% ipython --no-banner

In [1]: import numpy as np

In [2]: from numpy import linalg as LA

In [3]: np.set_printoptions(suppress=True, linewidth=120)

In [4]: def rd(a):
   ...:     return np.round(a, 3) + 0
   ...: 

In [5]: mat = np.load("sample12.npy")

In [6]: print(mat)
[[ 0.512  0.406  0.3  ]
 [-1.233 -5.271 -5.428]
 [ 0.025  1.55   1.014]
 [-0.784 -1.671 -1.903]
 [-0.53  -0.581 -1.541]
 [ 0.922  4.861  5.883]
 [ 0.983  2.649  3.082]
 [-1.032 -6.081 -7.211]
 [ 1.838  6.981  8.719]
 [-0.347 -3.773 -4.691]
 [ 0.307  1.814  1.789]
 [ 0.566  1.332  1.734]
 [-0.629 -4.181 -4.9  ]
 [-0.166 -0.337 -0.712]
 [-0.451 -1.737 -2.067]
 [ 1.146  4.024  4.475]
 [-0.104 -0.743 -1.493]
 [-0.049 -1.227 -1.643]
 [ 0.953  2.985  3.465]
 [-0.655 -2.203 -2.902]]

In [7]: print(rd(LA.norm(mat, 2) / LA.norm(mat)))
0.997

In [8]: print(round(np.log10(LA.cond(mat))))
1

In [9]: print(LA.cond(mat) > 100)
False

In [10]: print(np.argsort(-LA.norm(mat, axis=0).round(6), kind="stable")[:3])
[2 1 0]

In [11]: q, R = LA.qr(mat)

In [12]: print(rd(q @ R))
[[ 0.512  0.406  0.3  ]
 [-1.233 -5.271 -5.428]
 [ 0.025  1.55   1.014]
 [-0.784 -1.671 -1.903]
 [-0.53  -0.581 -1.541]
 [ 0.922  4.861  5.883]
 [ 0.983  2.649  3.082]
 [-1.032 -6.081 -7.211]
 [ 1.838  6.981  8.719]
 [-0.347 -3.773 -4.691]
 [ 0.307  1.814  1.789]
 [ 0.566  1.332  1.734]
 [-0.629 -4.181 -4.9  ]
 [-0.166 -0.337 -0.712]
 [-0.451 -1.737 -2.067]
 [ 1.146  4.024  4.475]
 [-0.104 -0.743 -1.493]
 [-0.049 -1.227 -1.643]
 [ 0.953  2.985  3.465]
 [-0.655 -2.203 -2.902]]

In [13]: print(q.shape, R.shape)
(20, 3) (3, 3)

In [14]: q, V = LA.qr(mat[:, :1])[0], LA.qr(mat[:, 1:])[0]

In [15]: sv = LA.svd(q.T @ V, compute_uv=False)

In [16]: print(rd(np.degrees(np.arccos(sv.clip(0, 1)))))
[20.588]

In [17]: x0 = np.array([-2, 3, 1])

In [18]: rhs = mat @ x0

In [19]: print(rd(LA.solve(mat.T @ mat, mat.T @ rhs)))
[-2.  3.  1.]

In [20]: print(rd(LA.pinv(mat) @ mat))
[[1. 0. 0.]
 [0. 1. 0.]
 [0. 0. 1.]]

In [21]: rng = np.random.default_rng(4)

In [22]: rhs = rhs + 0.3 * rng.normal(size=20)

In [23]: print(rd(rhs))
[  0.298 -18.827   6.113  -5.15   -2.716  18.62    8.876 -23.345  25.504 -15.243   6.688   5.071 -16.09   -1.238
  -6.824  14.931  -4.089  -4.895  10.415  -8.465]

In [24]: beta, *_ = LA.lstsq(mat, rhs)

In [25]: print(beta.round())
[-2.  3.  1.]

In [26]: print(rd(beta))
[-1.934  3.004  0.987]

In [27]: B = mat + rng.integers(-2, 3, (20, 1)) @ rng.integers(-2, 3, (1, 3))

In [28]: print(rd(B))
[[ 2.512  0.406  0.3  ]
 [-3.233 -5.271 -5.428]
 [ 0.025  1.55   1.014]
 [-4.784 -1.671 -1.903]
 [ 1.47  -0.581 -1.541]
 [-1.078  4.861  5.883]
 [ 4.983  2.649  3.082]
 [ 2.968 -6.081 -7.211]
 [ 1.838  6.981  8.719]
 [-0.347 -3.773 -4.691]
 [ 0.307  1.814  1.789]
 [ 0.566  1.332  1.734]
 [-4.629 -4.181 -4.9  ]
 [-0.166 -0.337 -0.712]
 [ 1.549 -1.737 -2.067]
 [-2.854  4.024  4.475]
 [-4.104 -0.743 -1.493]
 [ 1.951 -1.227 -1.643]
 [ 2.953  2.985  3.465]
 [ 1.345 -2.203 -2.902]]

In [29]: print(LA.matrix_rank(B - mat, tol=1e-8))
1

In [30]: E = np.load("arr.npy")

In [31]: print(E)
[[ 0. -1. -1.  0.]
 [-1.  0. -1.  0.]
 [-1. -1.  0.  0.]
 [ 0.  0.  0.  0.]]

In [32]: # splits into 2 blocks

In [33]: B = E + rng.integers(-2, 3, (4, 3)) @ rng.integers(-2, 3, (3, 4))

In [34]: print(B)
[[ 1.  1. -3. -3.]
 [-3.  0.  3. -2.]
 [-2.  5. -2. -1.]
 [-2.  4.  0.  2.]]

In [35]: print(np.abs(B - E).sum(axis=1))
[ 8.  8. 10.  8.]

In [36]: print(rd(LA.svd(B - E, compute_uv=False)))
[8.009 5.065 4.267 0.   ]

In [37]: print(LA.matrix_rank(B - E, tol=1e-8))
3

In [38]: print(rd(np.abs(LA.svd(B)[2][-1])))
[0.677 0.445 0.553 0.191]

In [39]: print([round(float(x), 3) for x in LA.svd(B, compute_uv=False)[:3]])
[7.292, 5.41, 4.19]

In [40]: print(round(np.log10(LA.cond(B))))
2

In [41]: print(np.argsort(-LA.norm(B, axis=0).round(6), kind="stable")[:3])
[1 2 0]

In [42]: print(rd(LA.norm(B, 2) / LA.norm(B)))
0.729

In [43]: print(LA.matrix_rank(B, rtol=0.1))
3

In [44]: labels = rng.permutation(4)

In [45]: print(labels)
[0 2 3 1]

In [46]: B = E[labels][:, labels]

In [47]: print(np.diag(B))
[0. 0. 0. 0.]

In [48]: print(B)
[[ 0. -1.  0. -1.]
 [-1.  0.  0. -1.]
 [ 0.  0.  0.  0.]
 [-1. -1.  0.  0.]]

In [49]: print(rd(np.sort(np.abs(LA.eigvals(B)))))
[0. 1. 1. 2.]

In [50]: print(rd(LA.det(B)), rd(LA.det(E[labels])))
0.0 0.0

In [51]: print([round(float(LA.det(E[:i, :i])), 2) + 0 for i in range(1, 5)])
[0.0, -1.0, -2.0, 0.0]

In [52]: print(np.all(LA.eigvalsh(E) > 0))
False

In [53]: print(rd(LA.eigvalsh(E).min()))
-2.0

In [54]: K = np.load("mat.npy")

In [55]: print(K)
[[0.28 1.32 0.6  0.32]
 [0.14 0.66 0.3  0.16]
 [0.28 1.32 0.6  0.32]
 [0.42 1.98 0.9  0.48]]

In [56]: # rows and columns are dependent

In [57]: left, sv, vt = LA.svd(K)

In [58]: print(np.argmax(sv[:-1] / (sv[1:] + 1e-6)) + 1)
1

In [59]: B = left[:, :1] @ np.diag(sv[:1]) @ vt[:1]

In [60]: print(LA.matrix_rank(B))
1

In [61]: print(rd(np.abs(K - B).max()))
0.0

In [62]: print(rd(B))
[[0.28 1.32 0.6  0.32]
 [0.14 0.66 0.3  0.16]
 [0.28 1.32 0.6  0.32]
 [0.42 1.98 0.9  0.48]]

In [63]: print(rd(LA.norm(K - B, 2)), rd(sv[1]))
0.0 0.0
